In [1]: import numpy as np

In [2]: np.set_printoptions(precision=2, suppress=True, linewidth=160)

In [3]: A2 = np.array([[3, 1, -3, 1], [0, -1, 1, 2], [3, -1, 0, 1], [2, -3, 2, 0]])

In [4]: feats = A2 - A2.T

In [5]: print(feats)
[[ 0  1 -6 -1]
 [-1  0  2  5]
 [ 6 -2  0 -1]
 [ 1 -5  1  0]]

In [6]: print(np.round(np.poly(feats), 2) + 0)
[  1.   0.  68.   0. 729.]

In [7]: print(np.einsum("ii->", feats))
0

In [8]: print(np.kron(np.eye(2, dtype=int), feats))
[[ 0  1 -6 -1  0  0  0  0]
 [-1  0  2  5  0  0  0  0]
 [ 6 -2  0 -1  0  0  0  0]
 [ 1 -5  1  0  0  0  0  0]
 [ 0  0  0  0  0  1 -6 -1]
 [ 0  0  0  0 -1  0  2  5]
 [ 0  0  0  0  6 -2  0 -1]
 [ 0  0  0  0  1 -5  1  0]]

In [9]: print(np.einsum("ij,ji->", feats, feats))
-136

In [10]: print(round(float(np.linalg.det(2 * feats)), 2), np.round(np.linalg.det(feats), 2))
11664.0 729.0

In [11]: print(np.linalg.eigvals(feats))
[-0.+7.39j -0.-7.39j  0.+3.65j  0.-3.65j]

In [12]: q, Rm = np.linalg.qr(feats)

In [13]: print(q.round(2) + 0)
[[ 0.    0.21  0.93 -0.31]
 [ 0.16 -0.09 -0.29 -0.94]
 [-0.97  0.14 -0.09 -0.16]
 [-0.16 -0.96  0.22  0.  ]]

In [14]: print(np.abs(np.diag(Rm)))
[6.16 4.73 5.93 4.22]

In [15]: print(np.round(q.T @ q, 2) + 0)
[[1. 0. 0. 0.]
 [0. 1. 0. 0.]
 [0. 0. 1. 0.]
 [0. 0. 0. 1.]]

In [16]: print(np.round(q @ Rm, 2) + 0)
[[ 0.  1. -6. -1.]
 [-1.  0.  2.  5.]
 [ 6. -2.  0. -1.]
 [ 1. -5.  1.  0.]]

In [17]: W0 = np.loadtxt("m.csv", delimiter=",")

In [18]: print(W0)
[[40. 48. 48.]
 [48. 68. 64.]
 [48. 64. 68.]]

In [19]: r0 = np.array([-9, -9, -4])

In [20]: A2 = W0 + np.outer(r0, np.eye(3)[0])

In [21]: print(np.linalg.matrix_rank(np.linalg.inv(A2) - np.linalg.inv(W0), tol=1e-8))
1

In [22]: print(np.linalg.eigvals(W0))
[  4. 168.   4.]

In [23]: print(np.einsum("ii->", W0))
176.0

In [24]: print(np.round(np.linalg.det(W0[::-1]), 2))
-2688.0

In [25]: print(np.round(np.linalg.eigvals(W0).sum().real, 2))
176.0

In [26]: print(np.poly(W0))
[    1.  -176.  1360. -2688.]

In [27]: m1 = np.loadtxt("w.csv", delimiter=",")

In [28]: print(m1)
[[-2. -3.  0.]
 [ 0.  0.  0.]
 [ 0.  0.  0.]]

In [29]: cov = m1.T @ m1

In [30]: print(np.linalg.eigvalsh(cov)[::-1])
[13.  0.  0.]

In [31]: print(np.trace(cov), (m1 ** 2).sum())
13.0 13.0

In [32]: print(np.linalg.matrix_rank(cov))
1

In [33]: print(np.diag(cov))
[4. 9. 0.]

In [34]: print(np.allclose(cov, cov.T))
True

In [35]: print((m1 @ m1.T).shape)
(3, 3)

In [36]: K = np.vander(np.arange(4) - 2, 3, increasing=True)

In [37]: print(K)
[[ 1 -2  4]
 [ 1 -1  1]
 [ 1  0  0]
 [ 1  1  1]]

In [38]: x0 = np.array([3, -5, 7])

In [39]: h = np.maximum(K @ x0, 0)

In [40]: print(np.maximum(K @ (3 * x0), 0))
[123  45   9  15]

In [41]: print(K * (h > 1e-9)[:, None])
[[ 1 -2  4]
 [ 1 -1  1]
 [ 1  0  0]
 [ 1  1  1]]

In [42]: print(h)
[41 15  3  5]

In [43]: A2 = np.c_[K[:, :2] @ np.array([[-3, 1], [-1, 0]]), np.array([3, 9, 6, 7])]

In [44]: print(A2)
[[-1  1  3]
 [-2  1  9]
 [-3  1  6]
 [-4  1  7]]

In [45]: print(np.linalg.norm(np.linalg.qr(K)[0].T @ A2, axis=0) ** 2 / ((A2 ** 2).sum(axis=0) + 1e-12))
[1.   1.   0.95]

In [46]: print(np.round(np.linalg.lstsq(K, A2[:, 0])[0], 2) + 0)
[-3. -1.  0.]

In [47]: P = K @ np.linalg.solve(K.T @ K, K.T)

In [48]: print(np.round(np.linalg.eigvalsh(P), 2) + 0)
[0. 1. 1. 1.]

In [49]: print(P @ K[:, 0])
[1. 1. 1. 1.]

In [50]: print(np.round(np.trace(P), 2))
3.0

In [51]: print(P)
[[ 0.95  0.15 -0.15  0.05]
 [ 0.15  0.55  0.45 -0.15]
 [-0.15  0.45  0.55  0.15]
 [ 0.05 -0.15  0.15  0.95]]

In [52]: print(np.allclose(P @ P, P))
True

In [53]: A2 = P / np.sqrt((P ** 2).mean(axis=1, keepdims=True))

In [54]: print(A2[2])
[-0.4   1.21  1.48  0.4 ]

In [55]: print(np.linalg.matrix_rank(P - P.mean(axis=1, keepdims=True)))
2

In [56]: def softmax(z):
    ...:     e = np.exp(z - z.max(axis=-1, keepdims=True))
    ...:     return e / e.sum(axis=-1, keepdims=True)
    ...: 

In [57]: print(softmax(K[3] + 5))
[0.33 0.33 0.33]

In [58]: print(softmax(10 * K[3]))
[0.33 0.33 0.33]

In [59]: scores = K @ K.T / np.sqrt(3)

In [60]: print(softmax(scores)[3] @ K)
[ 1.   -0.5   2.02]

In [61]: print(softmax(scores + np.triu(np.full(scores.shape, -np.inf), 1)))
[[1.   0.   0.   0.  ]
 [0.91 0.09 0.   0.  ]
 [0.33 0.33 0.33 0.  ]
 [0.38 0.12 0.12 0.38]]

In [62]: A2 = np.array([[2, 2], [0, 8]])

In [63]: X = np.block([[np.zeros((2, 2)), A2], [A2.T, np.zeros((2, 2))]])

In [64]: print(X)
[[0. 0. 2. 2.]
 [0. 0. 0. 8.]
 [2. 0. 0. 0.]
 [2. 8. 0. 0.]]

In [65]: ev, evecs = np.linalg.eigh(X)

In [66]: print(np.round(evecs.T @ evecs, 2) + 0)
[[1. 0. 0. 0.]
 [0. 1. 0. 0.]
 [0. 0. 1. 0.]
 [0. 0. 0. 1.]]

In [67]: print(np.round(evecs.T @ X @ evecs, 2) + 0)
[[-8.26  0.    0.    0.  ]
 [ 0.   -1.94  0.    0.  ]
 [ 0.    0.    1.94  0.  ]
 [ 0.    0.    0.    8.26]]

In [68]: F = np.load("mat.npy")

In [69]: print(F)
[[0 0]
 [1 0]]

In [70]: x0 = np.array([4, 5, 3])

In [71]: target = K @ x0

In [72]: print(np.round(np.linalg.pinv(K) @ K, 2) + 0)
[[1. 0. 0.]
 [0. 1. 0.]
 [0. 0. 1.]]

In [73]: print(np.linalg.lstsq(K, target)[0])
[4. 5. 3.]

In [74]: try:
    ...:     np.linalg.solve(K, target)
    ...: except np.linalg.LinAlgError as e:
    ...:     print("failed:", e)
    ...: 
failed: Last 2 dimensions of the array must be square

In [75]: rng = np.random.default_rng(69623)

In [76]: target = target + 0.1 * rng.normal(size=4)

In [77]: print(target)
[ 5.86  2.    4.06 12.1 ]

In [78]: b, *_ = np.linalg.lstsq(K, target)

In [79]: print(b.round())
[4. 5. 3.]

In [80]: Uu, sv, Vh = np.linalg.svd(F)

In [81]: print(sv)
[1. 0.]

In [82]: A2 = Uu[:, :1] @ np.diag(sv[:1]) @ Vh[:1]

In [83]: print(A2)
[[0. 0.]
 [1. 0.]]

In [84]: print(np.round(np.linalg.norm(F - A2, 2), 2), sv[1])
0.0 0.0

In [85]: print(np.round(np.trace(np.linalg.pinv(F) @ F), 2))
1.0

In [86]: print(softmax(m1).sum(axis=1))
[1. 1. 1.]

In [87]: print(softmax(m1[0]))
[0.11 0.04 0.84]

In [88]: scores = m1 @ m1.T / np.sqrt(3)

In [89]: print(softmax(scores)[0] @ m1)
[-2. -3.  0.]

In [90]: print(softmax(scores + np.triu(np.full(scores.shape, -np.inf), 1)))
[[1.   0.   0.  ]
 [0.5  0.5  0.  ]
 [0.33 0.33 0.33]]

In [91]: A2 = F + rng.integers(-2, 3, (2, 1)) @ rng.integers(-2, 3, (1, 2))

In [92]: print(A2)
[[ 0  0]
 [-1  4]]

In [93]: print(np.abs(A2 - F).sum(axis=1))
[0 6]

In [94]: print(A2 - F)
[[ 0  0]
 [-2  4]]

In [95]: mat = np.load("arr.npy")

In [96]: print(mat)
[[  6.14   3.59   2.19]
 [-10.53  -6.08  -4.2 ]
 [ -6.56  -3.48  -1.97]
 [  0.03  -0.52  -9.4 ]
 [ -7.7   -4.36  -6.59]
 [  6.07   4.39  11.6 ]
 [ -8.39  -5.26 -10.95]
 [ -5.2   -3.79  -5.06]
 [  8.47   5.5   12.51]
 [ -8.31  -4.85  -2.87]
 [ -4.84  -2.48   1.3 ]
 [ -2.41  -1.97  -6.52]]

In [97]: Xc = mat - mat.mean(axis=0)

In [98]: evecs = np.linalg.svd(Xc)[2][:2]

In [99]: A2 = Xc - Xc @ evecs.T @ evecs

In [100]: print(round(np.linalg.norm(A2) / np.linalg.norm(Xc), 2))
0.02

In [101]: print(A2.std(axis=0))
[0.1  0.18 0.01]

In [102]: print(np.linalg.norm(A2, axis=1).round(6).argmax())
7

In [103]: print((Xc @ evecs.T).std(axis=0))
[9.57 3.58]

In [104]: q, Rm = np.linalg.qr(mat)

In [105]: print(q @ Rm)
[[  6.14   3.59   2.19]
 [-10.53  -6.08  -4.2 ]
 [ -6.56  -3.48  -1.97]
 [  0.03  -0.52  -9.4 ]
 [ -7.7   -4.36  -6.59]
 [  6.07   4.39  11.6 ]
 [ -8.39  -5.26 -10.95]
 [ -5.2   -3.79  -5.06]
 [  8.47   5.5   12.51]
 [ -8.31  -4.85  -2.87]
 [ -4.84  -2.48   1.3 ]
 [ -2.41  -1.97  -6.52]]

In [106]: print(Rm)
[[-23.56 -14.28 -19.05]
 [  0.    -1.52 -14.32]
 [  0.     0.     8.89]]

In [107]: print(np.round(q.T @ q, 2) + 0)
[[1. 0. 0.]
 [0. 1. 0.]
 [0. 0. 1.]]

In [108]: print(round(float(np.trace(q @ q.T)), 2))
3.0
